In [1]: import numpy as np

In [2]: np.set_printoptions(precision=2, suppress=True, linewidth=160)

In [3]: arr = np.loadtxt("a.csv", delimiter=",")

In [4]: arr
Out[4]: 
array([[ 0.,  0., -2.,  0.,  0.,  3.,  1., -1.,  3.],
       [ 0.,  0.,  2.,  0., -1.,  0.,  2.,  0.,  2.],
       [-2.,  2.,  0.,  0.,  0.,  0.,  0.,  0.,  0.],
       [ 0.,  0.,  0.,  0.,  0.,  0.,  0.,  0.,  0.],
       [ 0., -1.,  0.,  0.,  0.,  0.,  0.,  0.,  0.],
       [ 3.,  0.,  0.,  0.,  0.,  0.,  0.,  0.,  0.],
       [ 1.,  2.,  0.,  0.,  0.,  0.,  0.,  0.,  0.],
       [-1.,  0.,  0.,  0.,  0.,  0.,  0.,  0.,  0.],
       [ 3.,  2.,  0.,  0.,  0.,  0.,  0.,  0.,  0.]])

In [5]: x0 = np.array([0, 2, 0, 2, -2, -1, 1, -1, -2])

In [6]: (arr * x0).sum(axis=1)
Out[6]: array([-7.,  0.,  4.,  0., -2.,  0.,  4.,  0.,  4.])

In [7]: arr @ x0
Out[7]: array([-7.,  0.,  4.,  0., -2.,  0.,  4.,  0.,  4.])

In [8]: np.einsum("ij,j->i", arr, x0)
Out[8]: array([-7.,  0.,  4.,  0., -2.,  0.,  4.,  0.,  4.])

In [9]: A = np.load("m.npy")

In [10]: A
Out[10]: 
array([[-1., -1.,  1.,  0.],
       [ 2., -4.,  2., -1.],
       [ 2., -2.,  0., -1.],
       [ 0.,  0.,  0., -1.]])

In [11]: B = np.linalg.invert(A)
Traceback (most recent call last):
  Cell In[11], line 1
    B = np.linalg.invert(A)
AttributeError: module 'numpy.linalg' has no attribute 'invert'


In [12]: B = np.linalg.inv(A)

In [13]: np.round(np.linalg.inv(B), 2) + 0
Out[13]: 
array([[-1., -1.,  1.,  0.],
       [ 2., -4.,  2., -1.],
       [ 2., -2.,  0., -1.],
       [ 0.,  0.,  0., -1.]])

In [14]: np.round(np.linalg.det(A) * B, 2) + 0
Out[14]: 
array([[-4.,  2., -2.,  0.],
       [-4.,  2., -4.,  2.],
       [-4.,  4., -6.,  2.],
       [ 0.,  0.,  0., -4.]])

In [15]: rng = np.random.default_rng(1971)

In [16]: idx = rng.permutation(4)

In [17]: idx
Out[17]: array([3, 0, 1, 2])

In [18]: B = A[idx][:, idx]

In [19]: round(float(np.linalg.det(B)), 2), round(float(np.linalg.det(A[idx])), 2)
Out[19]: (4.0, -4.0)

In [20]: np.diag(B)
Out[20]: array([-1., -1., -4.,  0.])

In [21]: np.allclose(B, A)
Out[21]: False

In [22]: np.trace(B)
Out[22]: np.float64(-6.0)
